$ python3 -q
>>> import numpy as np
>>> np.set_printoptions(precision=2, suppress=True, linewidth=100, floatmode="fixed")
>>> W0 = np.load("out4.npy")
>>> W0
array([[-1.53,  1.81,  2.72],
       [ 1.60,  2.12, -0.72],
       [ 1.63, -2.02,  3.39],
       [-3.16,  9.02, -2.86],
       [ 1.54,  1.49, -0.04],
       [ 7.87, -7.80,  2.93],
       [ 2.94, -0.32,  0.39],
       [ 3.66,  2.30, -2.96],
       [ 4.55,  0.23, -1.77],
       [ 1.61,  3.38, -1.99],
       [-1.27,  3.06,  1.22],
       [-0.81,  8.63, -4.81]])
>>> hat = W0 @ np.linalg.solve(W0.T @ W0, W0.T)
>>> np.linalg.matrix_rank(np.eye(12) - hat)
np.int64(9)
>>> vec = np.array([3, 0, 2])
>>> target = W0 @ vec
>>> np.round(np.linalg.pinv(W0) @ W0, 2) + 0
array([[1.00, 0.00, 0.00],
       [0.00, 1.00, 0.00],
       [0.00, 0.00, 1.00]])
>>> rng = np.random.default_rng(0)
>>> target = target + 0.02 * rng.normal(size=12)
>>> target
array([  0.85,   3.36,  11.68, -15.20,   4.53,  29.48,   9.63,   5.08,  10.10,   0.82,  -1.38,
       -12.05])
>>> coef, *_ = np.linalg.lstsq(W0, target)
>>> round(float(np.linalg.norm(target - W0 @ coef)), 2)
0.05
>>> coef.round(2) + 0
array([3.00, 0.00, 2.00])
>>> blk = np.stack([W0, -2 * W0, W0[::-1]])
>>> np.linalg.matrix_rank(blk)
array([3, 3, 3])
>>> np.linalg.matrix_rank(blk.reshape(3, -1))
np.int64(2)
>>> print(np.linalg.norm(blk, axis=(1, 2)))
[21.52 43.05 21.52]
>>> (blk @ W0.T).shape
(3, 12, 12)
>>> np.round(np.linalg.norm(W0, "nuc"), 2)
np.float64(33.23)
>>> np.linalg.norm(W0, axis=1)
array([ 3.61,  2.75,  4.27,  9.98,  2.14, 11.46,  2.98,  5.24,  4.89,  4.24,  3.53,  9.91])
>>> print(np.linalg.norm(W0, axis=1).argmax())
5
>>> np.round(np.linalg.norm(W0, 1), 2), round(float(np.linalg.norm(W0, np.inf)), 2)
(np.float64(42.18), 18.6)
>>> round(np.linalg.norm(W0) ** 2 / np.linalg.norm(W0, 2) ** 2, 2)
np.float64(1.37)
>>> np.round(np.linalg.norm(W0[4] - W0[2]), 2)
np.float64(4.91)
>>> round(np.linalg.norm(W0, 2), 2)
np.float64(18.42)
